$ python -q
>>> import numpy as np
>>> np.set_printoptions(suppress=True, linewidth=100)
>>> rd = lambda a: np.round(a, 3) + 0
>>> M2 = np.array([[0, 1, -1], [-1, 1, -1], [1, -2, 3]])
>>> F = M2 - M2.T
>>> F
array([[ 0,  2, -2],
       [-2,  0,  1],
       [ 2, -1,  0]])
>>> # rank 2
>>> rd(np.linalg.det(F.T))
np.float64(0.0)
>>> rd(np.linalg.eigvals(F))
array([0.+3.j, 0.-3.j, 0.+0.j])
>>> np.allclose(F @ F.T, F.T @ F)
True
>>> np.trace(F)
np.int64(0)
>>> F @ F
array([[-8,  2,  2],
       [ 2, -5,  4],
       [ 2,  4, -5]])
>>> rd(np.sort(np.abs(np.linalg.eigvals(F))))
array([0., 3., 3.])
>>> np.allclose(F, F.T)
False
>>> rd(np.abs(np.linalg.eigvals(F)).max())
np.float64(3.0)
>>> f = np.array([0, 2])
>>> np.array([np.convolve(row, f, "same") for row in F])
array([[ 0,  0,  4],
       [ 0, -4,  0],
       [ 0,  4, -2]])
>>> np.correlate(F[2], F[0], "full")
array([-4,  6, -2,  0,  0])
>>> np.cross(F[2, :3], F[0, :3])
array([2, 4, 4])
>>> np.convolve(F[2], f)
array([ 0,  4, -2,  0])
>>> np.unique(F.round(6), axis=0).shape
(3, 3)
>>> try:
...     np.linalg.inv(F)
... except np.linalg.LinAlgError as e:
...     print("failed:", e)
... 
failed: Singular matrix
>>> rd(np.trace(np.linalg.pinv(F) @ F))
np.float64(2.0)
>>> Q, _ = np.linalg.qr(np.array([[0.8], [-0.6], [0.4]]))
>>> mat = Q @ Q.T
>>> rd(mat)
array([[ 0.552, -0.414,  0.276],
       [-0.414,  0.31 , -0.207],
       [ 0.276, -0.207,  0.138]])
>>> # applying it twice changes nothing
>>> evals, V = np.linalg.eigh(mat)
>>> vec = np.array([-2, -2, -2])
>>> rd(np.linalg.eigvalsh(mat[1:, 1:]))
array([0.   , 0.448])
>>> rd(V * np.maximum(evals, 0) @ V.T)
array([[ 0.552, -0.414,  0.276],
       [-0.414,  0.31 , -0.207],
       [ 0.276, -0.207,  0.138]])
>>> (np.sign(V[:, -1].round(6)) == np.sign(V[0, -1].round(6))).astype(int)
array([1, 0, 1])
>>> rd(vec @ mat @ vec)
np.float64(1.241)
>>> U, s, VT = np.linalg.svd(mat)
>>> rd(s)
array([1., 0., 0.])
>>> np.argmax(s[:-1] / (s[1:] + 1e-6)) + 1
np.int64(1)
>>> M2 = U[:, :1] @ np.diag(s[:1]) @ VT[:1]
>>> rd(np.linalg.norm(mat - M2, 2)), rd(s[1])
(np.float64(0.0), np.float64(0.0))
>>> rd(np.abs(mat - M2).max())
np.float64(0.0)
>>> np.linalg.matrix_rank(M2)
np.int64(1)
>>> G = F.T @ F
>>> G
array([[ 8, -2, -2],
       [-2,  5, -4],
       [-2, -4,  5]])
>>> (F @ F.T).shape
(3, 3)
>>> np.diag(G)
array([8, 5, 5])
>>> vec = np.array([1, 3, 0])
>>> rd(np.eye(3) - mat)
array([[ 0.448,  0.414, -0.276],
       [ 0.414,  0.69 ,  0.207],
       [-0.276,  0.207,  0.862]])
>>> U, s = np.linalg.svd(mat)
Traceback (most recent call last):
  File "<python-input-46>", line 1, in <module>
    U, s = np.linalg.svd(mat)
    ^^^^
ValueError: too many values to unpack (expected 2)
>>> U, s, VT = np.linalg.svd(mat, full_matrices=False)
>>> rd(np.abs(VT[0]))
array([0.743, 0.557, 0.371])
>>> rd(VT @ VT.T)
array([[1., 0., 0.],
       [0., 1., 0.],
       [0., 0., 1.]])
>>> np.cumsum(s ** 2) / np.sum(s ** 2)
array([1., 1., 1.])
>>> rd(s)
array([1., 0., 0.])
>>> rd(U.T @ U)
array([[1., 0., 0.],
       [0., 1., 0.],
       [0., 0., 1.]])
>>> U.shape, s.shape, VT.shape
((3, 3), (3,), (3, 3))
>>> (s > 1e-8).sum()
np.int64(1)
>>> A = np.load("a.npy")
>>> A
array([[-1.5, -0.1, -0.4],
       [ 1.4,  0.1,  0.6],
       [ 0.1,  0.4,  0.2]])
>>> proj = np.triu(np.array([[1, -1, -2], [-3, -1, 3], [2, -1, -2]]), 1) + np.eye(3)
>>> M2 = proj @ A @ np.linalg.inv(proj)
>>> rd(np.poly(M2))
array([ 1.   ,  1.2  , -0.49 , -0.132])
>>> rd(np.linalg.det(M2))
np.float64(0.132)
>>> rd(np.trace(M2)), np.trace(A)
(np.float64(-1.2), np.float64(-1.2))
>>> rd(proj @ A - A @ proj)
array([[-1.6, -2.4, -3.7],
       [ 0.3,  2.6,  3.1],
       [ 0. ,  0.1, -1. ]])
>>> m1 = np.load("dump.npy")
>>> m1
array([[-1.,  0.,  0.,  0.],
       [ 0.,  1.,  0.,  0.],
       [ 0.,  0., -1.,  0.],
       [ 0.,  0.,  0.,  1.]])
>>> vec = np.array([2, 6, 7, 0])
>>> target = m1 @ vec
>>> target
array([-2.,  6., -7.,  0.])
>>> rd(np.linalg.solve(m1, m1[:, 3]))
array([0., 0., 0., 1.])
>>> rd(np.linalg.solve(m1, target))
array([2., 6., 7., 0.])
>>> X = np.loadtxt("arr.csv", delimiter=",")
>>> X
array([[-0.604,  0.686,  0.686],
       [ 0.291, -0.345, -0.345],
       [-0.537,  0.617,  0.617],
       [ 0.291, -0.345, -0.345],
       [ 0.716, -0.793, -0.793],
       [ 0.422, -0.493, -0.493],
       [ 0.1  , -0.119, -0.119],
       [-0.197,  0.235,  0.235],
       [ 0.245, -0.291, -0.291],
       [ 0.462, -0.537, -0.537],
       [-0.05 ,  0.06 ,  0.06 ],
       [ 0.537, -0.617, -0.617]])
>>> # null space of dimension 1
>>> Xc = X - X.mean(axis=0)
>>> V = np.linalg.svd(Xc)[2][:2]
>>> M2 = Xc - Xc @ V.T @ V
>>> rd(M2.std(axis=0))
array([0., 0., 0.])
>>> rd(np.diag(V.T @ V))
array([1. , 0.5, 0.5])
